$ python -q
>>> import numpy as np
>>> np.set_printoptions(precision=2, suppress=True, linewidth=200, sign=" ")
>>> def rnd(a):
...     return np.round(a, 2) + 0
... 
>>> rng = np.random.default_rng(146126)
>>> ang = rng.uniform(0, 2 * np.pi, 40)
>>> O, _ = np.linalg.qr(np.array([[0.8, -0.4],
...     [1.4, 2.1],
...     [0.4, 1.1],
...     [-0.9, 1.8],
...     [0.8, 1.9],
...     [-0.1, -1.2],
...     [0.8, 0.8],
...     [0.8, -1.8]]))
>>> F = 20 * np.c_[np.cos(ang), np.sin(ang)] @ O.T
>>> rnd(F)
array([[  4.09,  -6.39,  -4.24, -11.12,  -7.03,   5.53,  -1.71,  10.85],
       [  7.49,   9.73,   2.18, -10.06,   4.72,   0.57,   6.04,   9.18],
       [ -2.99, -13.9 ,  -5.52,  -0.8 , -10.11,   4.24,  -6.7 ,   1.33],
       [ -0.49, -12.49,  -5.64,  -5.05, -10.04,   5.25,  -5.47,   5.32],
       [  5.57,  13.52,   4.54,  -4.44,   8.67,  -2.38,   7.18,   3.68],
       [ -7.44,  -9.99,  -2.31,   9.84,  -4.95,  -0.43,  -6.14,  -8.96],
       [  4.36,  14.  ,   5.14,  -1.84,   9.59,  -3.39,   7.09,   1.18],
       [  6.26,  -1.13,  -2.48, -12.88,  -3.67,   4.62,   1.08,  12.31],
       [ -3.98,   6.58,   4.3 ,  11.02,   7.15,  -5.55,   1.82, -10.76],
       [  6.69,  12.2 ,   3.57,  -7.29,   7.09,  -1.06,   6.9 ,   6.44],
       [  1.72, -10.13,  -5.24,  -8.28,  -9.07,   5.65,  -3.91,   8.3 ],
       [  0.37, -11.69,  -5.54,  -6.37,  -9.76,   5.46,  -4.92,   6.54],
       [ -3.42, -13.99,  -5.43,  -0.01,  -9.99,   4.  ,  -6.85,   0.58],
       [ -1.81, -13.4 ,  -5.66,  -2.91, -10.22,   4.8 ,  -6.19,   3.31],
       [ -6.17,   1.41,   2.58,  12.83,   3.86,  -4.68,  -0.94, -12.28],
       [  0.32, -11.73,  -5.55,  -6.3 ,  -9.78,   5.45,  -4.95,   6.48],
       [  4.56,  13.97,   5.06,  -2.25,   9.48,  -3.24,   7.13,   1.57],
       [ -7.58,  -5.01,   0.04,  12.5 ,  -0.8 ,  -2.73,  -4.04, -11.7 ],
       [ -7.58,  -5.05,   0.02,  12.49,  -0.84,  -2.72,  -4.06, -11.68],
       [  5.54,  -3.16,  -3.2 , -12.44,  -5.02,   5.05,   0.03,  11.98],
       [  1.17,  13.  ,   5.67,   3.96,  10.17,  -5.04,   5.87,  -4.3 ],
       [  7.22,  10.9 ,   2.8 ,  -8.96,   5.8 ,  -0.13,   6.48,   8.09],
       [  6.24,  12.88,   4.03,  -6.07,   7.85,  -1.66,   7.08,   5.25],
       [  7.66,   6.06,   0.42, -12.16,   1.63,   2.32,   4.51,  11.33],
       [  0.2 ,  12.23,   5.62,   5.5 ,   9.96,  -5.33,   5.29,  -5.74],
       [  7.25,   2.74,  -0.99, -12.94,  -0.92,   3.53,   2.99,  12.22],
       [ -1.01,  11.  ,   5.42,   7.29,   9.48,  -5.57,   4.46,  -7.39],
       [ -6.53, -12.46,  -3.74,   6.86,  -7.38,   1.27,  -6.97,  -6.02],
       [  0.69,  12.64,   5.65,   4.74,  10.08,  -5.19,   5.59,  -5.03],
       [  6.16,  -1.46,  -2.6 , -12.83,  -3.89,   4.69,   0.91,  12.27],
       [  6.39,  12.68,   3.89,  -6.47,   7.62,  -1.46,   7.03,   5.65],
       [ -0.5 , -12.49,  -5.64,  -5.03, -10.04,   5.25,  -5.48,   5.3 ],
       [ -6.36,   0.84,   2.37,  12.92,   3.47,  -4.54,  -1.23, -12.34],
       [ -7.69,  -7.12,  -0.9 ,  11.71,  -2.49,  -1.87,  -4.98, -10.86],
       [  4.44,  13.99,   5.11,  -2.  ,   9.55,  -3.33,   7.11,   1.33],
       [ -2.39,   9.21,   5.02,   9.15,   8.61,  -5.68,   3.35,  -9.09],
       [  5.1 ,  -4.26,  -3.57, -12.09,  -5.73,   5.24,  -0.55,  11.68],
       [ -7.39, -10.27,  -2.46,   9.59,  -5.2 ,  -0.26,  -6.25,  -8.71],
       [  7.66,   6.13,   0.45, -12.13,   1.69,   2.29,   4.54,  11.3 ],
       [ -2.6 ,   8.91,   4.95,   9.41,   8.45,  -5.68,   3.17,  -9.33]])
>>> rank = np.linalg.matrix_rank(F)
>>> rank
np.int64(2)
>>> N = np.linalg.svd(F)[2][rank:].T
>>> np.allclose(F @ N, 0)
True
>>> Ac = F - F.mean(axis=0)
>>> V = np.linalg.svd(Ac)[2][:2]
>>> M2 = Ac - Ac @ V.T @ V
>>> print(rnd(M2.std(axis=0)))
[ 0.  0.  0.  0.  0.  0.  0.  0.]
>>> print(rnd(np.diag(V.T @ V)))
[ 0.15  0.49  0.08  0.42  0.26  0.08  0.13  0.38]
>>> rnd((Ac @ V.T).std(axis=0))
array([ 14.6 ,  13.51])
>>> rnd(np.linalg.norm(M2) / np.linalg.norm(Ac))
np.float64(0.0)
>>> rnd(np.cov(Ac @ V.T, rowvar=False))
array([[ 218.57,    0.  ],
       [   0.  ,  187.31]])
>>> U, s, Vt = np.linalg.svd(F)
>>> np.argmax(s[:-1] / (s[1:] + 1e-6)) + 1
np.int64(2)
>>> rnd(s)
array([ 92.44,  86.35,   0.  ,   0.  ,   0.  ,   0.  ,   0.  ,   0.  ])
>>> M2 = U[:, :2] @ np.diag(s[:2]) @ Vt[:2]
>>> rnd(np.linalg.norm(F - M2) / np.linalg.norm(F))
np.float64(0.0)
>>> np.linalg.matrix_rank(M2)
np.int64(2)
>>> np.linalg.matrix_rank(F, rtol=0.05)
np.int64(2)
>>> M = np.loadtxt("layer12.csv", delimiter=",")
>>> M
array([[  3.,   4.,   5.,   6.,   7.,   8.,   9.],
       [ 10.,  11.,  12.,  13.,  14.,  15.,  16.],
       [ 17.,  18.,  19.,  20.,  21.,  22.,  23.],
       [ 24.,  25.,  26.,  27.,  28.,  29.,  30.]])
>>> # looks like rank 2
>>> cov = M.T @ M
>>> print(cov)
[[  974.  1028.  1082.  1136.  1190.  1244.  1298.]
 [ 1028.  1086.  1144.  1202.  1260.  1318.  1376.]
 [ 1082.  1144.  1206.  1268.  1330.  1392.  1454.]
 [ 1136.  1202.  1268.  1334.  1400.  1466.  1532.]
 [ 1190.  1260.  1330.  1400.  1470.  1540.  1610.]
 [ 1244.  1318.  1392.  1466.  1540.  1614.  1688.]
 [ 1298.  1376.  1454.  1532.  1610.  1688.  1766.]]
>>> print(np.trace(cov), (M ** 2).sum())
9450.0 9450.0
>>> np.diag(cov)
array([  974.,  1086.,  1206.,  1334.,  1470.,  1614.,  1766.])
>>> rnd(np.linalg.eigvalsh(cov)[::-1])
array([ 9429.63,    20.37,     0.  ,     0.  ,     0.  ,     0.  ,     0.  ])
>>> (M @ M.T).shape
(4, 4)
